% python3 -q
>>> import numpy as np
>>> np.set_printoptions(suppress=True, linewidth=100)
>>> def rnd(a):
...     return np.round(a, 2) + 0
... 
>>> X = np.loadtxt("block16.csv", delimiter=",")
>>> X
array([[ 2.,  2.,  1.],
       [-2., -2.,  0.],
       [ 2.,  2.,  1.]])
>>> rk = np.linalg.matrix_rank(X)
>>> rk
np.int64(2)
>>> N = np.linalg.svd(X)[2][rk:].T
>>> print(rnd(N @ N.T))
[[ 0.5 -0.5  0. ]
 [-0.5  0.5  0. ]
 [ 0.   0.   0. ]]
>>> rnd(N[:, 0] / N[np.abs(N[:, 0]).round(6).argmax(), 0])
array([ 1., -1.,  0.])
>>> print(np.abs(np.diag(np.linalg.qr(X)[1])) > 1e-9)
[ True False  True]
>>> print(np.allclose(X[:-1].T @ np.linalg.lstsq(X[:-1].T, X[-1])[0], X[-1]))
True
>>> E = np.array([[8, 9, -3, 1], [1, 8, 9, -3], [-3, 1, 8, 9], [9, -3, 1, 8]])
>>> print(E)
[[ 8  9 -3  1]
 [ 1  8  9 -3]
 [-3  1  8  9]
 [ 9 -3  1  8]]
>>> P = np.triu(np.array([[-1, -3, -2, 3], [-2, 2, 2, -3], [-1, 3, 1, -2], [1, 0, -3, -1]]), 1) + np.eye(4)
>>> A2 = P @ E @ np.linalg.inv(P)
>>> A2
array([[  38.,   88., -143., -120.],
       [ -32.,  -77.,  112.,   80.],
       [ -21.,  -56.,   76.,   40.],
       [   9.,   24.,  -29.,   -5.]])
>>> rnd(np.linalg.det(A2))
np.float64(-13875.0)
>>> P @ E - E @ P
array([[ 30., -11., -42.,  12.],
       [-33.,  14.,  -1.,  33.],
       [-18.,  -3., -10.,  12.],
       [  0.,  27.,  24., -34.]])
>>> rnd(np.poly(A2))
array([     1.,    -32.,    330.,   -200., -13875.])
>>> x0 = np.array([0, 2, 3, 1])
>>> np.einsum("ij,j->i", A2, x0)
array([-373.,  262.,  156.,  -44.])
>>> A2 * x0
array([[   0.,  176., -429., -120.],
       [  -0., -154.,  336.,   80.],
       [  -0., -112.,  228.,   40.],
       [   0.,   48.,  -87.,   -5.]])
>>> (A2 @ x0).argmax()
np.int64(1)
>>> np.sign((A2 @ x0).round(6))
array([-1.,  1.,  1., -1.])
>>> A2 = E / np.sqrt((E ** 2).mean(axis=1, keepdims=True))
>>> rnd(A2[3])
array([ 1.45, -0.48,  0.16,  1.29])
>>> rnd(np.linalg.norm(A2, axis=1))
array([2., 2., 2., 2.])
>>> E - E.mean(axis=1, keepdims=True)
array([[ 4.25,  5.25, -6.75, -2.75],
       [-2.75,  4.25,  5.25, -6.75],
       [-6.75, -2.75,  4.25,  5.25],
       [ 5.25, -6.75, -2.75,  4.25]])
>>> np.linalg.matrix_rank(E - E.mean(axis=1, keepdims=True))
np.int64(3)
